$ ipython --no-banner

In [1]: import numpy as np

In [2]: np.set_printoptions(suppress=True, linewidth=140)

In [3]: def rnd(a):
   ...:     return np.round(a, 2) + 0
   ...: 

In [4]: arr = np.load("test7.npy")

In [5]: print(arr)
[[ 0.5  -0.7   0.9   1.7   0.6   1.   -1.4   0.1   0.4  -1.1   1.1   0.6   0.6 ]
 [ 0.3   0.   -0.8   0.4   1.3   1.9   0.4  -1.4  -1.1  -0.2   0.9  -1.3   1.6 ]
 [ 0.17 -0.98 -0.5   1.48  0.15  1.86  0.38 -0.59 -0.13  1.28  1.2  -2.89  0.93]
 [ 0.2  -0.9  -0.5   1.4   0.1   1.8   0.4  -0.6  -0.1   1.2   1.2  -2.9   1.  ]
 [-0.9   0.4  -0.6  -1.2   2.   -1.3  -1.3  -0.7   0.    1.4   0.   -0.6   2.3 ]]

In [6]: [round(float(x), 2) for x in np.linalg.svd(arr, compute_uv=False)[:3]]
Out[6]: [6.97, 4.38, 3.19]

In [7]: rnd(np.linalg.norm(arr, 2) / np.linalg.norm(arr))
Out[7]: np.float64(0.77)

In [8]: np.argsort(-np.linalg.norm(arr, axis=0).round(6), kind="stable")[:3]
Out[8]: array([11,  5, 12])

In [9]: np.linalg.matrix_rank(arr, rtol=0.1)
Out[9]: np.int64(4)

In [10]: print(np.linalg.cond(arr) > 100)
False

In [11]: G = arr.T @ arr

In [12]: (arr @ arr.T).shape
Out[12]: (5, 5)

In [13]: print(rnd(np.trace(G)), rnd((arr ** 2).sum()))
82.79 82.79

In [14]: rnd(np.diag(G))
Out[14]: array([ 1.22,  2.42,  2.31,  8.64,  6.08, 13.  ,  4.11,  3.17,  1.4 ,  6.29,  4.9 , 19.17, 10.07])

In [15]: rnd(np.linalg.eigvalsh(G)[::-1])
Out[15]: array([48.58, 19.19, 10.18,  4.82,  0.01,  0.  ,  0.  ,  0.  ,  0.  ,  0.  ,  0.  ,  0.  ,  0.  ])

In [16]: rnd(np.linalg.svd(arr, compute_uv=False) ** 2)
Out[16]: array([48.58, 19.19, 10.18,  4.82,  0.01])

In [17]: x0 = np.array([2, 8, -5, 7, 2, -6, -6, 9, 6, -8, -9, -3, -4])

In [18]: h1 = np.maximum(arr @ x0, 0)

In [19]: rnd(h1)
Out[19]: array([4.4, 0. , 0. , 0. , 0. ])

In [20]: rnd(np.tanh(arr @ x0))
Out[20]: array([ 1., -1., -1., -1., -1.])

In [21]: np.maximum(arr @ (3 * x0), 0)
Out[21]: array([13.2,  0. ,  0. ,  0. ,  0. ])

In [22]: rnd(np.maximum(arr @ x0, 0) - np.maximum(-arr @ x0, 0))
Out[22]: array([  4.4 , -32.  , -29.96, -29.2 ,  -9.3 ])

In [23]: np.flatnonzero(h1 > 1e-9)
Out[23]: array([0])

In [24]: rnd(arr.T @ h1)
Out[24]: array([ 2.2 , -3.08,  3.96,  7.48,  2.64,  4.4 , -6.16,  0.44,  1.76, -4.84,  4.84,  2.64,  2.64])

In [25]: Uu, sigma, Vt = np.linalg.svd(arr)

In [26]: print(rnd(sigma))
[6.97 4.38 3.19 2.2  0.11]

In [27]: Y = Uu[:, :4] @ np.diag(sigma[:4]) @ Vt[:4]

In [28]: rnd(np.linalg.norm(arr - Y) / np.linalg.norm(arr))
Out[28]: np.float64(0.01)

In [29]: np.linalg.matrix_rank(arr, rtol=0.05)
Out[29]: np.int64(4)
